$ ipython --no-banner

In [1]: import numpy as np

In [2]: import numpy.linalg as la

In [3]: np.set_printoptions(precision=4, suppress=True, linewidth=200, floatmode="fixed")

In [4]: rnd = lambda a: np.round(a, 4) + 0

In [5]: mat = np.array([[-0.7, -0.1, -1.3, -0.9, 1.2, 6.0],
   ...:     [-1.3, 0.5, -0.1, -2.2, -0.2, 0.5],
   ...:     [0.5, -1.3, 0.5, 2.2, -0.3, 2.0],
   ...:     [0.2, 0.8, 0.8, -1.2, -1.3, -5.5],
   ...:     [1.4, 1.3, 1.6, -1.9, -0.4, -5.5],
   ...:     [2.0, -1.0, 1.1, -0.1, 2.1, -6.5]])

In [6]: def softmax(z):
   ...:     e = np.exp(z - z.max(axis=-1, keepdims=True))
   ...:     return e / e.sum(axis=-1, keepdims=True)
   ...: 

In [7]: print(rnd(softmax(mat[1] + -2)))
[0.0504 0.3051 0.1674 0.0205 0.1515 0.3051]

In [8]: rnd(softmax(10 * mat[1]))
Out[8]: array([0.0000, 0.4992, 0.0012, 0.0000, 0.0005, 0.4992])

In [9]: rnd(softmax(mat[1]))
Out[9]: array([0.0504, 0.3051, 0.1674, 0.0205, 0.1515, 0.3051])

In [10]: att = mat @ mat.T / np.sqrt(6)

In [11]: softmax(att).round(6).argmax(axis=1)
Out[11]: array([0, 1, 2, 4, 4, 5])

In [12]: u = np.array([2, 0, 1, 0, 3, 1])

In [13]: Y = mat + np.outer(u, np.eye(6)[2])

In [14]: la.matrix_rank(Y - mat)
Out[14]: np.int64(1)

In [15]: rnd(la.det(Y) / la.det(mat)), rnd(1 + la.solve(mat, u)[2])
Out[15]: (np.float64(0.8031), np.float64(0.8031))

In [16]: rng = np.random.default_rng(149)

In [17]: idx = rng.permutation(6)

In [18]: idx
Out[18]: array([4, 5, 3, 0, 2, 1])

In [19]: Y = mat[idx][:, idx]

In [20]: rnd(np.trace(Y))
Out[20]: np.float64(-7.8)

In [21]: print(Y)
[[-0.4000 -5.5000 -1.9000  1.4000  1.6000  1.3000]
 [ 2.1000 -6.5000 -0.1000  2.0000  1.1000 -1.0000]
 [-1.3000 -5.5000 -1.2000  0.2000  0.8000  0.8000]
 [ 1.2000  6.0000 -0.9000 -0.7000 -1.3000 -0.1000]
 [-0.3000  2.0000  2.2000  0.5000  0.5000 -1.3000]
 [-0.2000  0.5000 -2.2000 -1.3000 -0.1000  0.5000]]

In [22]: np.diag(Y)
Out[22]: array([-0.4000, -6.5000, -1.2000, -0.7000,  0.5000,  0.5000])

In [23]: print(np.allclose(Y, mat))
False

In [24]: T = np.stack([Y, -1 * Y, Y[::-1]])

In [25]: print(T.sum(axis=0))
[[-0.2000  0.5000 -2.2000 -1.3000 -0.1000  0.5000]
 [-0.3000  2.0000  2.2000  0.5000  0.5000 -1.3000]
 [ 1.2000  6.0000 -0.9000 -0.7000 -1.3000 -0.1000]
 [-1.3000 -5.5000 -1.2000  0.2000  0.8000  0.8000]
 [ 2.1000 -6.5000 -0.1000  2.0000  1.1000 -1.0000]
 [-0.4000 -5.5000 -1.9000  1.4000  1.6000  1.3000]]

In [26]: print(la.matrix_rank(T.reshape(3, -1)))
2

In [27]: (T @ Y.T).shape
Out[27]: (3, 6, 6)

In [28]: rnd(la.det(T))
Out[28]: array([-55.1185, -55.1185,  55.1185])

In [29]: rnd(la.norm(T, axis=(1, 2)))
Out[29]: array([13.6547, 13.6547, 13.6547])
